$ python3 -q
>>> import numpy as np
>>> np.set_printoptions(precision=3, suppress=True, linewidth=160, floatmode="fixed")
>>> F = np.array([[1, 0, 0], [3, 1, 0], [0, 2, 1]])
>>> print(F)
[[1 0 0]
 [3 1 0]
 [0 2 1]]
>>> # triangular
>>> T = np.stack([F, 2 * F, F[::-1]])
>>> print(np.einsum("bij,cij->bc", T, T))
[[16 32 10]
 [32 64 20]
 [10 20 16]]
>>> print(np.linalg.norm(T, axis=(1, 2)))
[4.000 8.000 4.000]
>>> print((T @ F.T).shape)
(3, 3, 3)
>>> print(T.shape)
(3, 3, 3)
>>> r0 = np.array([-3, 3, 0])
>>> Y = F + np.outer(r0, np.eye(3)[0])
>>> print(round(np.linalg.det(Y) / np.linalg.det(F), 3), np.round(1 + np.linalg.solve(F, r0)[0], 3))
-2.0 -2.0
>>> print(np.linalg.matrix_rank(np.linalg.inv(Y) - np.linalg.inv(F), tol=1e-8))
1
>>> evals, vecs = np.linalg.eig(F)
>>> print(np.sort(np.linalg.eigvals(F @ F)))
[1.000 1.000 1.000]
>>> print(np.sort(np.linalg.eigvals(np.linalg.inv(F))))
[1.000 1.000 1.000]
>>> print(evals)
[1.000 1.000 1.000]
>>> print(F @ vecs[:, 0] - evals[0] * vecs[:, 0])
[0.000 0.000 0.000]
>>> arr = np.load("m.npy")
>>> print(arr)
[[ 3  4  5]
 [ 6  7  8]
 [ 9 10 11]]
>>> # null space of dimension 1
>>> rk = np.linalg.matrix_rank(arr)
>>> print(rk)
2
>>> N = np.linalg.svd(arr)[2][rk:].T
>>> print(N.shape)
(3, 1)
>>> print(np.round(arr @ N, 3) + 0)
[[0.000]
 [0.000]
 [0.000]]
>>> print(N @ N.T)
[[ 0.167 -0.333  0.167]
 [-0.333  0.667 -0.333]
 [ 0.167 -0.333  0.167]]
>>> data = np.load("w.npy")
>>> print(data)
[[ 0 -3 -8  1]
 [ 3  0 -1  2]
 [ 8  1  0 -7]
 [-1 -2  7  0]]
>>> print(round(np.linalg.norm(data, "nuc"), 3))
28.284
>>> print(np.linalg.norm(data, axis=0))
[ 8.602  3.742 10.677  7.348]
>>> vec = np.array([0, -1, 0, 0])
>>> print(np.round(np.linalg.det(data), 3))
1296.0
>>> print(np.linalg.svd(data, compute_uv=False))
[10.813 10.813  3.329  3.329]
>>> Q = np.linalg.solve(np.eye(4) - data, np.eye(4) + data)
>>> print(np.round(Q @ Q.T, 3) + 0)
[[1.000 0.000 0.000 0.000]
 [0.000 1.000 0.000 0.000]
 [0.000 0.000 1.000 0.000]
 [0.000 0.000 0.000 1.000]]
>>> feats = np.load("dump.npy")
>>> print(feats)
[[ 2 -6 -6 -4]
 [ 1 -3 -3 -2]
 [ 0  0  0  0]]
>>> vec = np.array([-4, -3, -8, 4])
>>> h1 = np.maximum(feats @ vec, 0)
>>> print(feats.T @ h1)
[ 105 -315 -315 -210]
>>> print(np.maximum(feats @ vec, 0) - np.maximum(-feats @ vec, 0))
[42 21  0]
>>> X = np.array([[6, 3, 5], [3, 2, 2], [5, 2, 6]])
>>> print((X + X.T) / 2)
[[6.000 3.000 5.000]
 [3.000 2.000 2.000]
 [5.000 2.000 6.000]]
>>> print(X @ X)
[[70 34 66]
 [34 17 31]
 [66 31 65]]
>>> print(np.allclose(X, X.T))
True
>>> Y = X / np.linalg.norm(X, axis=1, keepdims=True)
>>> cov = Y @ Y.T
>>> print(np.round(np.degrees(np.arccos(np.clip(cov[0, 2], -1, 1))), 3))
11.917
>>> print(cov)
[[1.000 0.986 0.978]
 [0.986 1.000 0.933]
 [0.978 0.933 1.000]]
>>> print(cov[0])
[1.000 0.986 0.978]
>>> Y = X ** -1
Traceback (most recent call last):
  File "<python-input-52>", line 1, in <module>
    Y = X ** -1
        ~~^^~~~
ValueError: Integers to negative integer powers are not allowed.
>>> Y = np.linalg.inv(X)
>>> print(round(float(np.linalg.det(X) * np.linalg.det(Y)), 3))
1.0
>>> print(np.allclose(Y, X.T))
False
>>> A = np.loadtxt("a.csv", delimiter=",")
>>> print(A)
[[ 0.966  0.000  0.259  0.000]
 [ 0.000  1.000  0.000  0.000]
 [-0.259  0.000  0.966  0.000]
 [ 0.000  0.000  0.000  1.000]]
>>> vec = np.array([3, 2, 1, 3])
>>> y = A @ vec
>>> print(y)
[3.157 2.000 0.189 3.000]
>>> print(np.linalg.solve(A, 5 * y))
[15.000 10.000  5.000 15.000]
>>> print(np.linalg.solve(A, y + A[:, 0]))
[4.000 2.000 1.000 3.000]
>>> print(np.linalg.solve(A.T, A[1]))
[0.000 1.000 0.000 0.000]
>>> print(np.linalg.solve(A, A[:, 2]))
[0.000 0.000 1.000 0.000]
>>> vec = np.array([1, 1, 2, 1])
>>> print(4 - np.linalg.matrix_rank(A - np.eye(4), tol=1e-8))
2
>>> print(np.sort(np.abs(np.degrees(np.angle(np.linalg.eigvals(A))))))
[ 0.000  0.000 15.000 15.000]
>>> print(A.T @ (A @ vec))
[1.000 1.000 2.000 1.000]
>>> print(np.abs(np.linalg.eigvals(A)))
[1.000 1.000 1.000 1.000]
>>> vec = np.array([0, 0, 2, 2])
>>> print(np.sign((A @ vec).round(6)))
[1.000 0.000 1.000 1.000]
>>> print((A @ vec).argmax())
3
>>> print(A * vec)
[[ 0.000  0.000  0.518  0.000]
 [ 0.000  0.000  0.000  0.000]
 [-0.000  0.000  1.932  0.000]
 [ 0.000  0.000  0.000  2.000]]
>>> print(A @ np.ones(4))
[1.225 1.000 0.707 1.000]
>>> print(np.linalg.norm(A @ vec) <= np.linalg.norm(A, 2) * np.linalg.norm(vec) + 1e-9)
True
>>> print(A @ vec)
[0.518 0.000 1.932 2.000]
>>> print(np.einsum("ij,j->i", A, vec))
[0.518 0.000 1.932 2.000]
>>> print(np.linalg.norm(A, axis=0))
[1.000 1.000 1.000 1.000]
>>> print(np.round(A.T @ A, 3) + 0)
[[1.000 0.000 0.000 0.000]
 [0.000 1.000 0.000 0.000]
 [0.000 0.000 1.000 0.000]
 [0.000 0.000 0.000 1.000]]
>>> print(np.round(A @ A.T, 3) + 0)
[[1.000 0.000 0.000 0.000]
 [0.000 1.000 0.000 0.000]
 [0.000 0.000 1.000 0.000]
 [0.000 0.000 0.000 1.000]]
>>> print(A.reshape(-1, 2))
[[ 0.966  0.000]
 [ 0.259  0.000]
 [ 0.000  1.000]
 [ 0.000  0.000]
 [-0.259  0.000]
 [ 0.966  0.000]
 [ 0.000  0.000]
 [ 0.000  1.000]]
>>> T = A.reshape(4, 2, -1)
>>> print(T.shape)
(4, 2, 2)
>>> print(T.sum(axis=1))
[[1.225 0.000]
 [0.000 1.000]
 [0.707 0.000]
 [0.000 1.000]]
>>> print(np.swapaxes(T, 1, 2)[0])
[[0.966 0.259]
 [0.000 0.000]]
>>> E = np.load("case9.npy")
>>> print(E)
[[-0.073  0.520  0.104]
 [ 0.181 -0.496 -0.068]
 [ 0.138 -0.367 -0.278]
 [-0.253  0.224 -0.027]
 [-0.189  0.452  0.057]
 [ 0.254 -0.566 -0.365]
 [ 0.060  0.410  0.116]
 [-0.079  0.381  0.208]
 [-0.216  0.740  0.247]
 [-0.138  0.485  0.105]]
>>> Xs = E - E.mean(axis=0)
>>> vecs = np.linalg.svd(Xs)[2][:1]
>>> Y = Xs - Xs @ vecs.T @ vecs
>>> print(np.linalg.norm(Y, axis=1).round(6).argmax())
3
>>> print((Xs @ vecs.T).std(axis=0))
[0.501]
>>> print(np.round(np.linalg.norm(Y) / np.linalg.norm(Xs), 3))
0.23
>>> print(np.diag(vecs.T @ vecs))
[0.086 0.795 0.120]
>>> vec = np.array([9, 0, 1])
>>> y = E @ vec
>>> print(np.round(np.linalg.solve(E.T @ E, E.T @ y), 3) + 0)
[9.000 0.000 1.000]
>>> rng = np.random.default_rng(3020)
>>> y = y + 0.3 * rng.normal(size=10)
>>> print(y)
[-0.989  1.860  0.843 -2.244 -1.524  1.891  1.253 -0.678 -1.660 -1.131]
>>> beta, *_ = np.linalg.lstsq(E, y)
>>> print(round(float(np.linalg.norm(y - E @ beta)), 3))
0.808
>>> print(np.round(E.T @ (y - E @ beta), 3) + 0)
[0.000 0.000 0.000]
>>> print(beta.round())
[10.000  0.000  1.000]
>>> K = np.loadtxt("arr.csv", delimiter=",")
>>> print(K)
[[2.000 0.000 0.000 0.000]
 [0.000 2.000 0.000 0.000]
 [0.000 0.000 2.000 0.000]
 [0.000 0.000 0.000 3.000]]
>>> # symmetric
>>> K.reshape(4, 5)
Traceback (most recent call last):
  File "<python-input-108>", line 1, in <module>
    K.reshape(4, 5)
    ~~~~~~~~~^^^^^^
ValueError: cannot reshape array of size 16 into shape (4,5)
>>> print(K.reshape(-1, 2))
[[2.000 0.000]
 [0.000 0.000]
 [0.000 2.000]
 [0.000 0.000]
 [0.000 0.000]
 [2.000 0.000]
 [0.000 0.000]
 [0.000 3.000]]
>>> T = K.reshape(4, 2, -1)
>>> print(T.transpose(1, 0, 2))
[[[2.000 0.000]
  [0.000 2.000]
  [0.000 0.000]
  [0.000 0.000]]

 [[0.000 0.000]
  [0.000 0.000]
  [2.000 0.000]
  [0.000 3.000]]]
>>> print(T.sum(axis=1))
[[2.000 0.000]
 [0.000 2.000]
 [2.000 0.000]
 [0.000 3.000]]
>>> print(np.swapaxes(T, 1, 2)[2])
[[0.000 2.000]
 [0.000 0.000]]
